>>> import numpy as np
>>> import numpy.linalg as la
>>> np.set_printoptions(precision=2, suppress=True, linewidth=120, sign=" ")
>>> X = np.array([[-0.77, 0.15, -0.84],
...     [0.39, -0.05, 0.28],
...     [0.94, 0.2, 0.9],
...     [-0.92, -0.01, -0.86],
...     [-1.64, 0.02, -1.52],
...     [-0.07, 0.0, 0.0],
...     [0.12, 0.04, 0.09],
...     [0.52, 0.1, 0.46],
...     [-1.24, -0.11, -1.46],
...     [-0.11, -0.12, 0.03],
...     [-0.91, 0.16, -0.71],
...     [0.55, -0.1, 0.84]])
>>> proj = X @ la.solve(X.T @ X, X.T)
>>> np.allclose(proj @ proj, proj)
True
>>> x = np.array([-1, 2, 2])
>>> np.sign((X @ x).round(6))
array([-1.,  1.,  1., -1., -1.,  1.,  1.,  1., -1., -1., -1.,  1.])
>>> X @ x
array([-0.61,  0.07,  1.26, -0.82, -1.36,  0.07,  0.14,  0.6 , -1.9 , -0.07, -0.19,  0.93])
>>> X @ (2 * x)
array([-1.22,  0.14,  2.52, -1.64, -2.72,  0.14,  0.28,  1.2 , -3.8 , -0.14, -0.38,  1.86])
>>> m1 = np.array([[0.58, -0.18], [0.7, -0.2]])
>>> # column 0 is much longer than the rest
>>> A2 = m1 / np.sqrt((m1 ** 2).mean(axis=1, keepdims=True))
>>> la.matrix_rank(m1 - m1.mean(axis=1, keepdims=True))
np.int64(1)
>>> la.matrix_rank(A2) == la.matrix_rank(m1)
np.True_
>>> la.norm(A2, axis=1)
array([ 1.41,  1.41])
>>> np.unravel_index(np.abs(m1).argmax(), m1.shape)
(np.int64(1), np.int64(0))
>>> np.diff(m1, axis=0)
array([[ 0.12, -0.02]])
>>> np.abs(m1).max()
np.float64(0.7)
>>> m1.mean(axis=0)
array([ 0.64, -0.19])
>>> m1.shape
(2, 2)
>>> la.svd(m1, compute_uv=False)
array([ 0.95,  0.01])
>>> [round(float(x), 2) for x in la.svd(m1, compute_uv=False)[:3]]
[0.95, 0.01]
>>> mat = np.array([[2, 0, 0, 0], [1, 1, 0, 0], [3, 1, 3, 0], [2, -1, 3, 2]])
>>> rng = np.random.default_rng(551)
>>> labels = rng.permutation(4)
>>> labels
array([ 3,  0,  2,  1])
>>> A2 = mat[labels][:, labels]
>>> np.trace(A2)
np.int64(8)
>>> np.sort(np.abs(la.eigvals(A2)))
array([ 1.,  2.,  2.,  3.])
>>> np.allclose(A2, mat)
False
